% python3 -q
>>> import numpy as np
>>> np.set_printoptions(precision=1, suppress=True, linewidth=160)
>>> tidy = lambda a: np.round(a, 1) + 0
>>> arr = np.loadtxt("a.csv", delimiter=",")
>>> arr
array([[0., 0., 1., 0., 1., 1., 0., 0., 0., 0., 1., 0., 0., 0.],
       [0., 0., 0., 0., 0., 0., 0., 0., 1., 1., 0., 0., 0., 0.],
       [1., 0., 0., 0., 1., 1., 0., 0., 0., 0., 1., 0., 0., 0.],
       [0., 0., 0., 0., 0., 0., 1., 1., 0., 0., 0., 1., 1., 1.],
       [1., 0., 1., 0., 0., 0., 0., 0., 0., 0., 1., 0., 0., 0.],
       [1., 0., 1., 0., 0., 0., 0., 0., 0., 0., 0., 0., 0., 0.],
       [0., 0., 0., 1., 0., 0., 0., 0., 0., 0., 0., 1., 0., 0.],
       [0., 0., 0., 1., 0., 0., 0., 0., 0., 0., 0., 1., 0., 0.],
       [0., 1., 0., 0., 0., 0., 0., 0., 0., 1., 0., 0., 0., 0.],
       [0., 1., 0., 0., 0., 0., 0., 0., 1., 0., 0., 0., 0., 0.],
       [1., 0., 1., 0., 1., 0., 0., 0., 0., 0., 0., 0., 0., 0.],
       [0., 0., 0., 1., 0., 0., 1., 1., 0., 0., 0., 0., 1., 1.],
       [0., 0., 0., 1., 0., 0., 0., 0., 0., 0., 0., 1., 0., 1.],
       [0., 0., 0., 1., 0., 0., 0., 0., 0., 0., 0., 1., 1., 0.]])
>>> # columns 6 and 7 are equal
>>> np.argwhere(np.triu(arr))
array([[ 0,  2],
       [ 0,  4],
       [ 0,  5],
       [ 0, 10],
       [ 1,  8],
       [ 1,  9],
       [ 2,  4],
       [ 2,  5],
       [ 2, 10],
       [ 3,  6],
       [ 3,  7],
       [ 3, 11],
       [ 3, 12],
       [ 3, 13],
       [ 4, 10],
       [ 6, 11],
       [ 7, 11],
       [ 8,  9],
       [11, 12],
       [11, 13],
       [12, 13]])
>>> Lm = np.diag(arr.sum(axis=1)) - arr
>>> np.linalg.matrix_rank(Lm)
np.int64(11)
>>> ev, V = np.linalg.eigh(arr)
>>> x = np.array([-3, 2, -3, -3, 0, -2, -2, -2, 3, 2, -1, -2, -2, 0])
>>> np.abs(arr).sum(axis=1).max(), tidy(np.abs(ev).max())
(np.float64(5.0), np.float64(3.6))
>>> x @ arr @ x
np.float64(158.0)
>>> rng = np.random.default_rng(88)
>>> E = np.eye(7, dtype=int)[rng.permutation(7)] * np.array([0, 0, 1, -3, -3, -1, 0])
>>> E
array([[ 0,  0,  0,  0,  0,  0,  0],
       [ 0,  0,  0, -3,  0,  0,  0],
       [ 0,  0,  1,  0,  0,  0,  0],
       [ 0,  0,  0,  0,  0,  0,  0],
       [ 0,  0,  0,  0,  0, -1,  0],
       [ 0,  0,  0,  0,  0,  0,  0],
       [ 0,  0,  0,  0, -3,  0,  0]])
>>> np.allclose(E[:-1].T @ np.linalg.lstsq(E[:-1].T, E[-1])[0], E[-1])
False
>>> np.unique(E.round(6), axis=0).shape
(5, 7)
>>> tidy(E @ np.linalg.pinv(E) @ E)
array([[ 0.,  0.,  0.,  0.,  0.,  0.,  0.],
       [ 0.,  0.,  0., -3.,  0.,  0.,  0.],
       [ 0.,  0.,  1.,  0.,  0.,  0.,  0.],
       [ 0.,  0.,  0.,  0.,  0.,  0.,  0.],
       [ 0.,  0.,  0.,  0.,  0., -1.,  0.],
       [ 0.,  0.,  0.,  0.,  0.,  0.,  0.],
       [ 0.,  0.,  0.,  0., -3.,  0.,  0.]])
>>> tidy(np.trace(np.linalg.pinv(E) @ E))
np.float64(4.0)
